$ ipython --no-banner

In [1]: import numpy as np

In [2]: from numpy import linalg as LA

In [3]: np.set_printoptions(precision=1, suppress=True, linewidth=200, legacy="1.25")

In [4]: def rnd(a):
   ...:     return np.round(a, 1) + 0
   ...: 

In [5]: feats = np.load("block18.npy")

In [6]: feats
Out[6]: 
array([[-2.,  1.,  1.,  1.],
       [ 1., -2.,  1.,  1.],
       [ 1.,  1., -2.,  1.],
       [ 1.,  1.,  1., -2.]])

In [7]: # symmetric, so the eigenvalues are real

In [8]: vals, evecs = LA.eig(feats)

In [9]: rnd(feats @ evecs[:, 0] - vals[0] * evecs[:, 0])
Out[9]: array([0., 0., 0., 0.])

In [10]: rnd(np.sort(LA.eigvals(feats @ feats)))
Out[10]: array([1.+0.j, 9.+0.j, 9.+0.j, 9.+0.j])

In [11]: rnd(np.prod(vals))
Out[11]: -27.0

In [12]: rnd(vals)
Out[12]: array([-3.,  1., -3., -3.])

In [13]: Y = np.array([[-5, 0], [9, 3], [2, 1], [2, 9]])

In [14]: feats @ Y
Out[14]: 
array([[ 23.,  13.],
       [-19.,   4.],
       [  2.,  10.],
       [  2., -14.]])

In [15]: np.einsum("ij->j", feats)
Out[15]: array([1., 1., 1., 1.])

In [16]: LA.matrix_rank(np.vstack([feats, Y.T]))
Out[16]: 4

In [17]: Y.T @ feats.T
Out[17]: 
array([[ 23., -19.,   2.,   2.],
       [ 13.,   4.,  10., -14.]])

In [18]: np.einsum("ik,kj->ij", feats, Y)
Out[18]: 
array([[ 23.,  13.],
       [-19.,   4.],
       [  2.,  10.],
       [  2., -14.]])

In [19]: np.einsum("ik,kj->ji", feats, Y)
Out[19]: 
array([[ 23., -19.,   2.,   2.],
       [ 13.,   4.,  10., -14.]])
